$ python3 -q
>>> import numpy as np
>>> from numpy import linalg as LA
>>> np.set_printoptions(suppress=True, linewidth=100)
>>> def rd(a):
...     return np.round(a, 2) + 0
... 
>>> E = np.array([[-2.1, 0.0, -2.0],
...     [-0.4, -0.3, 0.3],
...     [-0.8, 1.3, -0.8],
...     [-1.8, 1.3, 0.5],
...     [1.0, -0.3, 0.1],
...     [-0.3, -0.9, -1.3],
...     [0.3, -0.3, 0.9],
...     [-1.7, -1.0, -0.5],
...     [-1.5, 0.0, 0.2],
...     [-1.2, 0.7, -0.3],
...     [0.7, 1.5, 0.5],
...     [-0.2, -0.1, 0.1],
...     [0.6, -0.4, 0.0],
...     [0.5, -0.1, -1.4],
...     [-0.5, 1.1, 1.1],
...     [0.3, -1.4, 1.1],
...     [-0.3, 1.4, -0.3],
...     [1.7, 0.6, -0.9],
...     [0.4, -1.6, 0.4],
...     [1.2, 0.4, 1.5],
...     [-0.9, -0.6, -0.9],
...     [-1.5, 0.1, -0.5],
...     [0.7, 0.2, -0.1],
...     [-0.6, 0.1, -0.8],
...     [0.1, 0.0, -0.6],
...     [-0.4, 1.3, 3.2],
...     [-1.6, 0.5, -0.1],
...     [0.0, -1.4, -0.9]])
>>> E[17] *= 5
>>> E
array([[-2.1,  0. , -2. ],
       [-0.4, -0.3,  0.3],
       [-0.8,  1.3, -0.8],
       [-1.8,  1.3,  0.5],
       [ 1. , -0.3,  0.1],
       [-0.3, -0.9, -1.3],
       [ 0.3, -0.3,  0.9],
       [-1.7, -1. , -0.5],
       [-1.5,  0. ,  0.2],
       [-1.2,  0.7, -0.3],
       [ 0.7,  1.5,  0.5],
       [-0.2, -0.1,  0.1],
       [ 0.6, -0.4,  0. ],
       [ 0.5, -0.1, -1.4],
       [-0.5,  1.1,  1.1],
       [ 0.3, -1.4,  1.1],
       [-0.3,  1.4, -0.3],
       [ 8.5,  3. , -4.5],
       [ 0.4, -1.6,  0.4],
       [ 1.2,  0.4,  1.5],
       [-0.9, -0.6, -0.9],
       [-1.5,  0.1, -0.5],
       [ 0.7,  0.2, -0.1],
       [-0.6,  0.1, -0.8],
       [ 0.1,  0. , -0.6],
       [-0.4,  1.3,  3.2],
       [-1.6,  0.5, -0.1],
       [ 0. , -1.4, -0.9]])
>>> Xc = E - E.mean(axis=0)
>>> evecs = LA.svd(Xc)[2][:1]
>>> out = Xc - Xc @ evecs.T @ evecs
>>> LA.norm(out, axis=1).round(6).argmax()
np.int64(25)
>>> rd(out.std(axis=0))
array([0.47, 0.89, 1.  ])
>>> rd((Xc @ evecs.T).std(axis=0))
array([2.05])
>>> rd(np.diag(evecs.T @ evecs))
array([0.78, 0.06, 0.16])
>>> Q, evecs = LA.qr(E[:, :1])[0], LA.qr(E[:, 1:])[0]
>>> sigma = LA.svd(Q.T @ evecs, compute_uv=False)
>>> rd(np.degrees(np.arccos(sigma.clip(0, 1))))
array([56.89])
>>> Xc = (E - E.mean(axis=0)) / E.std(axis=0)
>>> rd(Xc.std(axis=0))
array([1., 1., 1.])
>>> b = LA.lstsq(np.delete(Xc, 0, axis=1), Xc[:, 0])[0]
>>> rd(1 - np.var(Xc[:, 0] - np.delete(Xc, 0, axis=1) @ b))
np.float64(0.32)
>>> rd(b)
array([ 0.34, -0.39])
>>> vec = np.array([3, 1, 0])
>>> target = E @ vec
>>> try:
...     LA.solve(E, target)
... except LA.LinAlgError as e:
...     print(e)
... 
Last 2 dimensions of the array must be square
>>> rd(LA.pinv(E) @ E)
array([[1., 0., 0.],
       [0., 1., 0.],
       [0., 0., 1.]])
>>> rd(LA.solve(E.T @ E, E.T @ target))
array([3., 1., 0.])
>>> rd(target)
array([-6.3, -1.5, -1.1, -4.1,  2.7, -1.8,  0.6, -6.1, -4.5, -2.9,  3.6, -0.7,  1.4,  1.4, -0.4,
       -0.5,  0.5, 28.5, -0.4,  4. , -3.3, -4.4,  2.3, -1.7,  0.3,  0.1, -4.3, -1.4])
>>> rd(LA.lstsq(E, target)[0])
array([3., 1., 0.])
>>> rng = np.random.default_rng(380607)
>>> target = target + 0.1 * rng.normal(size=28)
>>> rd(target)
array([-6.25, -1.46, -1.14, -4.08,  2.79, -1.69,  0.66, -6.09, -4.59, -2.86,  3.65, -0.63,  1.43,
        1.36, -0.23, -0.65,  0.41, 28.51, -0.51,  4.04, -3.41, -4.46,  2.27, -1.54,  0.01,  0.08,
       -4.35, -1.48])
>>> b, *_ = LA.lstsq(E, target)
>>> rd(b)
array([3.  , 1.02, 0.  ])
>>> b.round()
array([3., 1., 0.])
>>> rd(E.T @ (target - E @ b))
array([0., 0., 0.])
>>> m1 = np.load("dump.npy")
>>> m1
array([[-0.32,  2.74,  1.02, -0.81, -0.31, -1.09,  1.41, -2.21, -0.86,  0.61],
       [ 3.13,  4.98, -0.31,  0.78,  0.14, -0.8 , -3.33, -4.79,  1.36, -2.22],
       [-1.7 , -6.78, -0.89,  1.05, -0.09,  3.05,  0.25,  5.06,  0.71,  0.23],
       [-2.6 , -5.8 ,  0.63, -0.16, -0.51,  0.79,  3.59,  5.06, -1.26,  2.44],
       [-1.49, -0.73,  1.05, -0.89, -0.39, -0.09,  2.01,  1.16, -1.06,  1.02],
       [-2.75,  2.6 ,  2.49, -3.12, -1.55, -2.55,  6.83, -1.47, -4.57,  4.67],
       [-2.8 , -2.78,  0.78, -1.26, -0.67,  0.51,  4.45,  2.91, -2.46,  2.31],
       [-1.65, -6.31, -1.11,  1.51,  0.07,  3.05,  0.31,  5.79,  0.13, -0.15],
       [ 1.53,  0.7 , -0.35,  0.8 ,  0.84,  0.4 , -2.72, -0.83,  0.76, -1.43],
       [-0.33, -2.53, -0.93,  0.96, -0.08,  1.7 , -0.55,  2.35,  0.94, -0.26],
       [-1.19, -1.65,  0.31, -0.83,  0.25, -0.08,  2.41,  1.4 , -0.91,  1.44],
       [-1.62, -1.32,  0.45, -0.53, -0.7 ,  0.17,  2.19,  1.55, -0.55,  1.77],
       [ 2.99, -0.04, -1.88,  2.38,  0.67,  1.09, -5.11, -0.07,  3.02, -4.07],
       [-0.07, -2.67, -0.8 ,  0.57, -0.02,  2.03, -1.4 ,  1.96,  0.64, -0.83],
       [ 1.29,  4.  ,  0.39, -0.57,  0.01, -1.38, -1.26, -3.58,  0.38, -1.04],
       [-2.91, -5.64, -0.04, -0.88, -0.75,  0.94,  3.5 ,  4.69, -1.41,  2.56],
       [ 1.49,  1.2 , -0.82,  0.62,  0.88, -0.04, -2.52, -1.82,  0.48, -1.36],
       [-1.8 , -4.29,  0.01,  0.09, -0.08,  1.  ,  1.44,  3.19,  0.24,  0.21],
       [ 1.19,  1.52, -0.59,  0.15,  0.89, -0.19, -2.13, -0.87,  1.47, -1.26],
       [-2.59, -0.62,  1.42, -2.42, -1.4 , -1.15,  5.96,  0.22, -3.12,  3.68],
       [ 0.31, -4.95, -1.13,  1.54,  0.35,  2.68, -2.56,  5.06,  2.07, -0.98],
       [ 2.86,  2.86, -1.1 ,  1.62,  0.7 , -0.11, -4.35, -2.45,  2.1 , -3.05],
       [-3.11, -4.83,  0.46, -0.74, -0.14,  1.18,  3.03,  4.91, -1.33,  1.86],
       [-3.45, -8.12, -0.7 ,  0.58, -0.86,  2.09,  2.58,  6.7 , -0.69,  0.89],
       [-1.52,  0.83,  1.33, -1.64, -0.79, -1.18,  3.39, -1.01, -2.32,  2.47],
       [-1.42,  4.07,  2.13, -2.51, -0.66, -2.76,  4.35, -3.3 , -2.99,  2.86],
       [ 1.06,  3.67, -0.17,  0.4 ,  0.08, -1.21, -0.97, -3.56,  0.19, -0.2 ],
       [-2.76,  2.26,  2.37, -3.31, -0.9 , -2.71,  6.33, -1.85, -3.77,  5.1 ],
       [-1.37, -1.57,  0.54, -1.06, -0.76,  0.25,  2.35,  1.57, -1.53,  1.42],
       [ 2.62,  5.56, -0.57,  1.17,  0.53, -1.5 , -3.31, -4.79,  0.85, -2.15],
       [ 1.73,  4.06,  0.63, -0.02, -0.17, -0.96, -1.12, -3.31, -0.08, -0.38]])
>>> U, sigma, VT = LA.svd(m1)
>>> np.argmax(sigma[:-1] / (sigma[1:] + 1e-6)) + 1
np.int64(2)
>>> rd(sigma)
array([32.19, 25.83,  2.17,  1.91,  1.78,  1.66,  1.55,  1.38,  1.13,  1.01])
>>> out = U[:, :2] @ np.diag(sigma[:2]) @ VT[:2]
>>> rd(np.abs(m1 - out).max())
np.float64(0.69)
>>> rd(LA.norm(m1 - out, 2)), rd(sigma[2])
(np.float64(2.17), np.float64(2.17))
>>> LA.matrix_rank(out)
np.int64(2)
>>> out = np.c_[m1[:, :1] @ np.array([[2]]), np.array([-2, -3, 2, 0, 3, 0, -2, 2, 2, 0, 1, 1, -2, -3, 2, 2, -2, -1, 3, 3, -2, 2, 3, -3, 0, 1, 0, 0, 0, 1, 1])]
>>> out
array([[-0.64, -2.  ],
       [ 6.26, -3.  ],
       [-3.4 ,  2.  ],
       [-5.2 ,  0.  ],
       [-2.98,  3.  ],
       [-5.5 ,  0.  ],
       [-5.6 , -2.  ],
       [-3.3 ,  2.  ],
       [ 3.06,  2.  ],
       [-0.66,  0.  ],
       [-2.38,  1.  ],
       [-3.24,  1.  ],
       [ 5.98, -2.  ],
       [-0.14, -3.  ],
       [ 2.58,  2.  ],
       [-5.82,  2.  ],
       [ 2.98, -2.  ],
       [-3.6 , -1.  ],
       [ 2.38,  3.  ],
       [-5.18,  3.  ],
       [ 0.62, -2.  ],
       [ 5.72,  2.  ],
       [-6.22,  3.  ],
       [-6.9 , -3.  ],
       [-3.04,  0.  ],
       [-2.84,  1.  ],
       [ 2.12,  0.  ],
       [-5.52,  0.  ],
       [-2.74,  0.  ],
       [ 5.24,  1.  ],
       [ 3.46,  1.  ]])
>>> rd(LA.norm(out - m1 @ LA.lstsq(m1, out)[0], axis=0))
array([0. , 9.7])
>>> rd(LA.norm(LA.qr(m1)[0].T @ out, axis=0) ** 2 / ((out ** 2).sum(axis=0) + 1e-12))
array([1.  , 0.17])
>>> rd(LA.lstsq(m1, out[:, 0])[0])
array([2., 0., 0., 0., 0., 0., 0., 0., 0., 0.])
